$ python -q
>>> import numpy as np
>>> import numpy.linalg as la
>>> np.set_printoptions(precision=1, suppress=True, linewidth=160)
>>> tidy = lambda a: np.round(a, 1) + 0
>>> K = np.load("x.npy")
>>> K
array([[ 7.,  6.,  2.,  8., -7., -8., -1.,  2.,  7., -2.,  6.,  0.,  0.],
       [-2., -7., -4., -5.,  0.,  4.,  2.,  6., -8., -6., -4.,  0.,  0.],
       [ 6.,  4.,  3.,  2.,  7.,  5., -3., -7., -7.,  0.,  7.,  0.,  0.],
       [-6.,  1., -3., -4.,  7.,  8.,  8.,  9.,  0., -2.,  4.,  0.,  0.],
       [-7.,  5., -2., -5., -6., -3., -4.,  5., -8.,  7.,  4.,  0.,  0.],
       [ 5.,  6.,  0.,  7., -9.,  7.,  0.,  5.,  4., -5.,  1.,  0.,  0.],
       [ 4., -2., -5., -8.,  0., -2., -4.,  6., -9., -4.,  0.,  0.,  0.],
       [-2., -5., -1.,  5., -1.,  4., -1.,  5.,  2., -5.,  9.,  0.,  0.],
       [-8., -6., -9.,  5.,  4.,  6.,  3.,  4.,  5., -3., -1.,  0.,  0.],
       [ 7., -7., -4.,  5., -3.,  4., -2.,  9., -2., -6.,  0.,  0.,  0.],
       [-7.,  1.,  7.,  9.,  7., -7., -2., -1., -1., -3.,  8.,  0.,  0.],
       [ 0.,  0.,  0.,  0.,  0.,  0.,  0.,  0.,  0.,  0.,  0.,  3., -3.],
       [ 0.,  0.,  0.,  0.,  0.,  0.,  0.,  0.,  0.,  0.,  0.,  1., -1.]])
>>> # splits into 2 blocks
>>> la.cond(K) > 100
np.True_
>>> print(tidy(la.norm(K, 2) / la.norm(K)))
0.5
>>> print(tidy(np.sort(np.abs(la.eigvals(K)))))
[ 0.   2.   4.2 10.6 10.6 10.8 10.8 13.6 13.6 14.1 14.1 15.3 17.7]
>>> assert K == K.T
Traceback (most recent call last):
  File "<python-input-10>", line 1, in <module>
    assert K == K.T
           ^^^^^^^^
ValueError: The truth value of an array with more than one element is ambiguous. Use a.any() or a.all()
>>> np.allclose(K, K.T)
False
>>> print(np.allclose(K @ K.T, K.T @ K))
False
>>> tidy(la.det(K))
np.float64(0.0)
>>> Uu, sig, VT = la.svd(K)
>>> V = VT[:(sig > 1e-8).sum()]
>>> rng = np.random.default_rng(16107)
>>> vec = K[11] + 4 * K[6] + rng.integers(2) * np.eye(13)[8]
>>> vec
array([ 16.,  -8., -20., -32.,   0.,  -8., -16.,  24., -36., -16.,   0.,   3.,  -3.])
>>> la.matrix_rank(np.vstack([K, vec]))
np.int64(12)
>>> vec = np.array([-2, 0, 1, -3, -2, -1, 2, 2, -3, 0, 0, 1, 2])
>>> h = np.maximum(K @ vec, 0)
>>> K.T @ h
array([ -600.,   -72.,  -659., -1079.,  -177.,   176.,   -82.,  1207., -1348.,   -72.,   200.,     0.,     0.])
>>> np.maximum(K @ vec, 0) - np.maximum(-K @ vec, 0)
array([-33.,  51., -33.,  33.,  68., -22.,  44., -12., -23., -11., -16.,  -3.,  -1.])
>>> mat = np.loadtxt("layer0.csv", delimiter=",")
>>> mat
array([[9., 9., 6., 6., 3., 3., 0., 3., 9., 6.],
       [9., 9., 6., 6., 3., 3., 0., 3., 9., 6.],
       [6., 6., 4., 4., 2., 2., 0., 2., 6., 4.],
       [6., 6., 4., 4., 2., 2., 0., 2., 6., 4.],
       [3., 3., 2., 2., 1., 1., 0., 1., 3., 2.],
       [3., 3., 2., 2., 1., 1., 0., 1., 3., 2.],
       [0., 0., 0., 0., 0., 0., 0., 0., 0., 0.],
       [3., 3., 2., 2., 1., 1., 0., 1., 3., 2.],
       [9., 9., 6., 6., 3., 3., 0., 3., 9., 6.],
       [6., 6., 4., 4., 2., 2., 0., 2., 6., 4.]])
>>> # rows and columns are dependent
>>> tidy(la.det(mat))
np.float64(0.0)
>>> (mat != 0).astype(int)
array([[1, 1, 1, 1, 1, 1, 0, 1, 1, 1],
       [1, 1, 1, 1, 1, 1, 0, 1, 1, 1],
       [1, 1, 1, 1, 1, 1, 0, 1, 1, 1],
       [1, 1, 1, 1, 1, 1, 0, 1, 1, 1],
       [1, 1, 1, 1, 1, 1, 0, 1, 1, 1],
       [1, 1, 1, 1, 1, 1, 0, 1, 1, 1],
       [0, 0, 0, 0, 0, 0, 0, 0, 0, 0],
       [1, 1, 1, 1, 1, 1, 0, 1, 1, 1],
       [1, 1, 1, 1, 1, 1, 0, 1, 1, 1],
       [1, 1, 1, 1, 1, 1, 0, 1, 1, 1]])
>>> Uu, sig, VT = la.svd(mat)
>>> np.argmax(sig[:-1] / (sig[1:] + 1e-6)) + 1
np.int64(1)
>>> B = Uu[:, :1] @ np.diag(sig[:1]) @ VT[:1]
>>> tidy(la.norm(mat - B) / la.norm(mat))
np.float64(0.0)
>>> tidy(B)
array([[9., 9., 6., 6., 3., 3., 0., 3., 9., 6.],
       [9., 9., 6., 6., 3., 3., 0., 3., 9., 6.],
       [6., 6., 4., 4., 2., 2., 0., 2., 6., 4.],
       [6., 6., 4., 4., 2., 2., 0., 2., 6., 4.],
       [3., 3., 2., 2., 1., 1., 0., 1., 3., 2.],
       [3., 3., 2., 2., 1., 1., 0., 1., 3., 2.],
       [0., 0., 0., 0., 0., 0., 0., 0., 0., 0.],
       [3., 3., 2., 2., 1., 1., 0., 1., 3., 2.],
       [9., 9., 6., 6., 3., 3., 0., 3., 9., 6.],
       [6., 6., 4., 4., 2., 2., 0., 2., 6., 4.]])
>>> la.cond(B) > 100
np.True_
>>> print([round(float(x), 1) for x in la.svd(B, compute_uv=False)[:3]])
[42.0, 0.0, 0.0]
>>> tidy(la.norm(B, 2) / la.norm(B))
np.float64(1.0)
>>> A = np.load("block17.npy")
>>> print(A)
[[1 0 0 0 0 0 0 0 0 0 0 0 0 0 0 0]
 [0 0 0 0 0 0 0 0 1 0 0 0 0 0 0 0]
 [0 0 0 0 0 0 0 0 0 0 0 0 0 0 0 1]
 [0 0 0 0 0 0 0 0 0 0 0 0 0 0 1 0]
 [0 0 0 0 0 0 0 1 0 0 0 0 0 0 0 0]
 [0 0 0 1 0 0 0 0 0 0 0 0 0 0 0 0]
 [0 0 0 0 0 0 0 0 0 0 1 0 0 0 0 0]
 [0 0 1 0 0 0 0 0 0 0 0 0 0 0 0 0]
 [0 0 0 0 0 0 0 0 0 0 0 0 0 1 0 0]
 [0 0 0 0 0 0 1 0 0 0 0 0 0 0 0 0]
 [0 0 0 0 0 0 0 0 0 1 0 0 0 0 0 0]
 [0 0 0 0 1 0 0 0 0 0 0 0 0 0 0 0]
 [0 0 0 0 0 0 0 0 0 0 0 1 0 0 0 0]
 [0 1 0 0 0 0 0 0 0 0 0 0 0 0 0 0]
 [0 0 0 0 0 1 0 0 0 0 0 0 0 0 0 0]
 [0 0 0 0 0 0 0 0 0 0 0 0 1 0 0 0]]
>>> A @ np.ones(16)
array([1., 1., 1., 1., 1., 1., 1., 1., 1., 1., 1., 1., 1., 1., 1., 1.])
>>> print(A.sum(axis=1))
[1 1 1 1 1 1 1 1 1 1 1 1 1 1 1 1]
>>> p = np.eye(16)[2]
>>> for _ in range(7):
...     p = p @ A
...     print(p.round(1))
... 
[0. 0. 0. 0. 0. 0. 0. 0. 0. 0. 0. 0. 0. 0. 0. 1.]
[0. 0. 0. 0. 0. 0. 0. 0. 0. 0. 0. 0. 1. 0. 0. 0.]
[0. 0. 0. 0. 0. 0. 0. 0. 0. 0. 0. 1. 0. 0. 0. 0.]
[0. 0. 0. 0. 1. 0. 0. 0. 0. 0. 0. 0. 0. 0. 0. 0.]
[0. 0. 0. 0. 0. 0. 0. 1. 0. 0. 0. 0. 0. 0. 0. 0.]
[0. 0. 1. 0. 0. 0. 0. 0. 0. 0. 0. 0. 0. 0. 0. 0.]
[0. 0. 0. 0. 0. 0. 0. 0. 0. 0. 0. 0. 0. 0. 0. 1.]
>>> vec = np.array([0, -2, 0, 0, -2, 2, 0, 1, 2, 0, 1, 0, -2, 1, 2, -1])
>>> h = np.maximum(A @ vec, 0)
>>> tidy(np.tanh(A @ vec))
array([ 0. ,  1. , -0.8,  1. ,  0.8,  0. ,  0.8,  0. ,  0.8,  0. ,  0. , -1. ,  0. , -1. ,  1. , -1. ])
>>> h
array([0, 2, 0, 2, 1, 0, 1, 0, 1, 0, 0, 0, 0, 0, 2, 0])
>>> J = np.load("a.npy")
>>> J
array([[-3,  1,  0, -3, -3, -2,  2,  3, -1, -3, -1,  3, -1, -2, -2],
       [ 1, -3,  2, -3,  0, -2, -1,  1, -2, -2, -1,  0, -1,  2,  0],
       [-2, -2, -2,  3,  0,  1,  3, -3, -2, -3,  2,  1, -1,  1,  3],
       [ 3,  1,  0,  2,  0, -1,  3, -2,  3,  3,  3,  2,  3, -1,  0],
       [ 2, -2, -3,  3,  1, -1, -1,  2,  2, -1,  0,  0, -2,  2,  2],
       [ 2, -2, -2, -3,  2, -1,  1,  0,  3, -2, -3,  2,  0,  3, -3],
       [ 2,  1, -1, -3, -3,  0,  0, -1, -2, -2,  3,  1, -1, -3,  1],
       [-3, -2,  2,  2, -3, -3, -2,  2, -1,  2,  1,  2,  1,  2, -3],
       [ 0,  1, -2, -1,  2,  2,  1,  1, -3,  0, -3,  2, -3,  2,  2],
       [-1, -1, -2, -3, -3, -1, -2, -1,  3, -1,  1, -1, -3, -3, -3],
       [ 2,  1,  3,  2,  3, -1,  0,  3, -3,  3, -3, -1, -3, -3, -2],
       [-1, -1,  0, -2,  3,  1,  3, -2, -2, -3, -1,  0, -2,  3, -2],
       [ 3, -2, -2,  2,  0,  1,  1,  0, -2,  3,  1,  3,  0, -3,  1],
       [ 2, -2,  0, -3,  3,  0, -1, -1,  2,  0,  2,  1, -2,  2, -3],
       [ 2, -3, -1,  1,  0,  3, -3, -3, -3, -1, -1, -3,  0, -1, -1]])
>>> B = J + rng.integers(-2, 3, (15, 14)) @ rng.integers(-2, 3, (14, 15))
>>> print(B)
[[ -7  -8  -3  -8  -3  -3   1   2   0 -10  -7   0 -12  -9 -12]
 [  3  -8 -15  -7  -8  -1   1  -1 -15  -5 -19   2  -4  -1  -3]
 [-14   8  14  13  -6   0  17  -5  -9  -1   6  -7  -6   4   3]
 [  9  -6 -18   4   1   0   5  -4   0  -5  -8   4   0   9  -6]
 [  4  -3  -9  -1   6   0  -6  -5  -2  -3  -7   2  -7  -6  -5]
 [ -1  -3  -7  -9   4   2  -1   2  -2  -6   5  -2   9   1   9]
 [ -1  -6 -10  -4   4   7  -7  -3  -7  -4  -5   1  -1  -1  -6]
 [  1 -19 -14  -7  -1 -14   0  13  -3   2   5  -4  10   5   6]
 [  9   0  -2  -4  -4   5 -10   8 -11  12 -11   9   3   2   5]
 [  4 -10  -4   4  -2  -7 -10   7  11  13   8   4  -5   5  -3]
 [  3  -1   8  -2 -16   7  -3  12  -8   9  -9   9   4  -5   2]
 [ -3 -12  -9   1  10  -6  12  -1   6  -5   8  -5  -2   3   4]
 [ -7   6  16   6  -3   6   3 -10 -11   5  -9   1   0  -6   0]
 [ 11   3   2  -6  -3 -11   8  -1   6   2   1   6   8  -1   3]
 [  7  -4   6   6   3  -7   7  -4   1  -6  -2  -7   5  -3   6]]
>>> np.abs(B - J).sum(axis=1)
array([ 69,  86, 100,  82,  66,  68,  67, 105,  84,  90,  91,  79,  87,  76,  70])
>>> la.matrix_rank(B - J, tol=1e-8)
np.int64(14)
>>> vec = np.array([1, 5, 9, 4, 2, 8, 0, 1, 9, 9, 8, 1, 0, 7, 2])
>>> h = np.maximum(B @ vec, 0)
>>> tidy(np.tanh(B @ vec))
array([-1., -1.,  1., -1., -1., -1., -1., -1., -1.,  1.,  1., -1.,  1.,  1., -1.])
>>> B.T @ h
array([-1875,  -211,  2652,  3262, -1826, -1041,  1193,    84,   -74,  2767,  1973,  -195, -1870,  1247,   -10])
>>> np.maximum(B @ vec, 0) - np.maximum(-B @ vec, 0)
array([-367, -568,  172, -223, -240,  -98, -233, -275,  -31,  194,   13,  -72,   56,   10,  -66])
>>> vec = np.array([0, 4, -2, 5, -2, 4, -3, 2, 0, -3, 0, 1, 3, 3, -4])
>>> target = J @ vec
>>> target
array([ -2, -25,  -2,  -4,   9,  -1, -14,  19,  -3, -13, -16,  -9, -12, -15,  11])
>>> print(tidy(la.solve(J, target)))
[ 0.  4. -2.  5. -2.  4. -3.  2.  0. -3.  0.  1.  3.  3. -4.]
>>> vec = np.array([1, 2, -1, -3, 4, 5, 1, -1, 5, -1, 3, -5, -3, -5, -1])
>>> np.einsum("ij,j->i", J, vec)
array([-20, -28, -13,   6,  -7,  -1,  16, -70, -12,  41,   3,   8, -10,  29,  13])
>>> print((J @ vec).argmax())
9
>>> print(la.norm(J @ vec) <= la.norm(J, 2) * la.norm(vec) + 1e-9)
True
>>> J @ (2 * vec)
array([ -40,  -56,  -26,   12,  -14,   -2,   32, -140,  -24,   82,    6,   16,  -20,   58,   26])
>>> (J * vec).sum(axis=1)
array([-20, -28, -13,   6,  -7,  -1,  16, -70, -12,  41,   3,   8, -10,  29,  13])
>>> np.sign((J @ vec).round(6))
array([-1, -1, -1,  1, -1, -1,  1, -1, -1,  1,  1,  1, -1,  1,  1])
>>> tidy(la.norm(J[11], 1)), tidy(la.norm(J[11], np.inf))
(np.float64(26.0), np.float64(3.0))
>>> tidy(la.norm(J, 2))
np.float64(13.2)
>>> tidy(la.norm(J, axis=0))
array([8.2, 7. , 6.9, 9.7, 8.5, 6.2, 7.3, 7.5, 9.2, 8.5, 7.7, 6.9, 7.3, 9. , 8.2])
>>> tidy(la.norm(J, 1)), tidy(la.norm(J, np.inf))
(np.float64(36.0), np.float64(33.0))
>>> J[11] @ J[3]
np.int64(-23)
>>> tidy(la.norm(J[11] - J[3]))
np.float64(13.2)
>>> print(tidy(la.norm(J, axis=1)))
[8.6 6.6 8.3 8.3 7.1 8.4 7.3 8.4 7.4 8.3 9.3 7.7 7.5 7.3 8. ]
>>> tidy(la.norm(J, "nuc"))
np.float64(101.9)
>>> X = np.load("arr.npy")
>>> print(tidy(X))
[[-0.6  0.1  0.3 -0.5  0.1 -0.6 -0.8 -0.7 -1.7 -0.5 -0.3  0.1 -0.7 -0.5]
 [ 0.6  1.1  1.   1.3 -0.5 -0.2  0.8  0.8 -0.1  0.  -0.9  0.1  0.2  0.3]
 [ 1.4  0.2  2.  -0.8  0.1  0.8  1.9  0.3 -0.3  0.   0.1  0.4  0.6 -1.7]
 [-0.5  0.9  0.4 -0.8 -0.2  0.8  0.3  0.8 -1.1 -0.3  0.1  0.2  0.7  1.1]
 [ 0.1  1.   0.5 -0.8  1.2 -0.2  0.7 -0.6 -0.1  0.4 -1.   1.6  0.8  0.3]
 [ 0.4  0.9 -0.1 -0.3  0.5  0.  -0.9  1.5 -0.5 -0.3 -0.3 -1.   0.8 -1.8]
 [ 1.4 -0.2 -0.8 -0.2  0.6 -0.1  0.9  0.4 -1.2  1.1  0.6  0.5 -1.4 -0.8]
 [ 0.3  0.6  0.6 -0.1 -1.4 -1.9 -0.5  0.4  0.9 -0.7  1.4 -0.6 -0.5 -0.9]
 [-0.4  0.8 -0.8  0.3 -1.2 -0.6  1.9  0.7 -0.3  0.6 -0.7 -1.2 -0.2 -1. ]
 [-0.2 -0.2  1.1 -0.8  0.6 -0.4  0.8  1.8  0.2 -0.2 -0.4 -0.7 -0.8  0.3]
 [ 1.5 -0.5  0.3  0.5 -0.7 -1.1  0.5  0.4  0.4 -2.3  0.5  0.8 -0.4 -0.5]
 [-2.3  0.5  0.   1.2  1.3  1.4  0.9 -0.4  1.3  0.2  0.9  0.9 -1.3 -0.9]]
>>> B = X / la.norm(X, axis=1, keepdims=True)
>>> C2 = B @ B.T
>>> (C2 - 2 * np.eye(12)).round(6).argmax(axis=1)
array([ 5,  8,  4,  4,  2,  2,  2, 10,  1,  2,  7,  4])
>>> tidy(la.norm(B, axis=1))
array([1., 1., 1., 1., 1., 1., 1., 1., 1., 1., 1., 1.])
>>> tidy(C2)
array([[ 1. , -0.2, -0.1,  0.1,  0. ,  0.1,  0.1,  0. , -0.1,  0. ,  0. , -0.1],
       [-0.2,  1. ,  0.3,  0.2,  0.2,  0.1, -0.1,  0. ,  0.4,  0.2,  0.2, -0.1],
       [-0.1,  0.3,  1. ,  0.1,  0.3,  0.2,  0.3,  0. ,  0.2,  0.3,  0.2,  0. ],
       [ 0.1,  0.2,  0.1,  1. ,  0.3,  0.1, -0.2, -0.3,  0. ,  0.3, -0.3, -0.2],
       [ 0. ,  0.2,  0.3,  0.3,  1. , -0.1,  0. , -0.4, -0.2,  0. , -0.2,  0. ],
       [ 0.1,  0.1,  0.2,  0.1, -0.1,  1. ,  0.1,  0.2,  0.2,  0.2,  0. , -0.2],
       [ 0.1, -0.1,  0.3, -0.2,  0. ,  0.1,  1. , -0.1,  0.2,  0.1,  0.1,  0. ],
       [ 0. ,  0. ,  0. , -0.3, -0.4,  0.2, -0.1,  1. ,  0.2,  0.1,  0.5, -0.2],
       [-0.1,  0.4,  0.2,  0. , -0.2,  0.2,  0.2,  0.2,  1. ,  0.2, -0.1,  0. ],
       [ 0. ,  0.2,  0.3,  0.3,  0. ,  0.2,  0.1,  0.1,  0.2,  1. ,  0.1,  0. ],
       [ 0. ,  0.2,  0.2, -0.3, -0.2,  0. ,  0.1,  0.5, -0.1,  0.1,  1. , -0.2],
       [-0.1, -0.1,  0. , -0.2,  0. , -0.2,  0. , -0.2,  0. ,  0. , -0.2,  1. ]])
>>> feats = np.loadtxt("w.csv", delimiter=",")
>>> print(feats)
[[  5.   6.   7.   8.   9.  10.  11.  12.  13.  14.  15.]
 [ 16.  17.  18.  19.  20.  21.  22.  23.  24.  25.  26.]
 [ 27.  28.  29.  30.  31.  32.  33.  34.  35.  36.  37.]
 [ 38.  39.  40.  41.  42.  43.  44.  45.  46.  47.  48.]
 [ 49.  50.  51.  52.  53.  54.  55.  56.  57.  58.  59.]
 [ 60.  61.  62.  63.  64.  65.  66.  67.  68.  69.  70.]
 [ 71.  72.  73.  74.  75.  76.  77.  78.  79.  80.  81.]
 [ 82.  83.  84.  85.  86.  87.  88.  89.  90.  91.  92.]
 [ 93.  94.  95.  96.  97.  98.  99. 100. 101. 102. 103.]
 [104. 105. 106. 107. 108. 109. 110. 111. 112. 113. 114.]
 [115. 116. 117. 118. 119. 120. 121. 122. 123. 124. 125.]
 [126. 127. 128. 129. 130. 131. 132. 133. 134. 135. 136.]]
>>> r = la.matrix_rank(feats)
>>> r
np.int64(2)
>>> N = la.svd(feats)[2][r:].T
>>> [int(la.matrix_rank(feats[:i])) for i in range(1, len(feats) + 1)]
[1, 2, 2, 2, 2, 2, 2, 2, 2, 2, 2, 2]
>>> N.shape
(11, 9)
>>> tidy(N @ N.T)
array([[ 0.7, -0.3, -0.2, -0.2, -0.1, -0.1,  0. ,  0. ,  0. ,  0.1,  0.1],
       [-0.3,  0.8, -0.2, -0.2, -0.1, -0.1, -0.1,  0. ,  0. ,  0.1,  0.1],
       [-0.2, -0.2,  0.8, -0.1, -0.1, -0.1, -0.1,  0. ,  0. ,  0. ,  0. ],
       [-0.2, -0.2, -0.1,  0.9, -0.1, -0.1, -0.1, -0.1,  0. ,  0. ,  0. ],
       [-0.1, -0.1, -0.1, -0.1,  0.9, -0.1, -0.1, -0.1, -0.1, -0.1,  0. ],
       [-0.1, -0.1, -0.1, -0.1, -0.1,  0.9, -0.1, -0.1, -0.1, -0.1, -0.1],
       [ 0. , -0.1, -0.1, -0.1, -0.1, -0.1,  0.9, -0.1, -0.1, -0.1, -0.1],
       [ 0. ,  0. ,  0. , -0.1, -0.1, -0.1, -0.1,  0.9, -0.1, -0.2, -0.2],
       [ 0. ,  0. ,  0. ,  0. , -0.1, -0.1, -0.1, -0.1,  0.8, -0.2, -0.2],
       [ 0.1,  0.1,  0. ,  0. , -0.1, -0.1, -0.1, -0.2, -0.2,  0.8, -0.3],
       [ 0.1,  0.1,  0. ,  0. ,  0. , -0.1, -0.1, -0.2, -0.2, -0.3,  0.7]])
>>> np.allclose(feats @ N, 0)
True
>>> la.matrix_rank(feats.T @ feats), la.matrix_rank(feats @ feats.T)
(np.int64(2), np.int64(2))
>>> [int(la.matrix_rank(feats[:, :j + 1])) for j in range(11)]
[1, 2, 2, 2, 2, 2, 2, 2, 2, 2, 2]
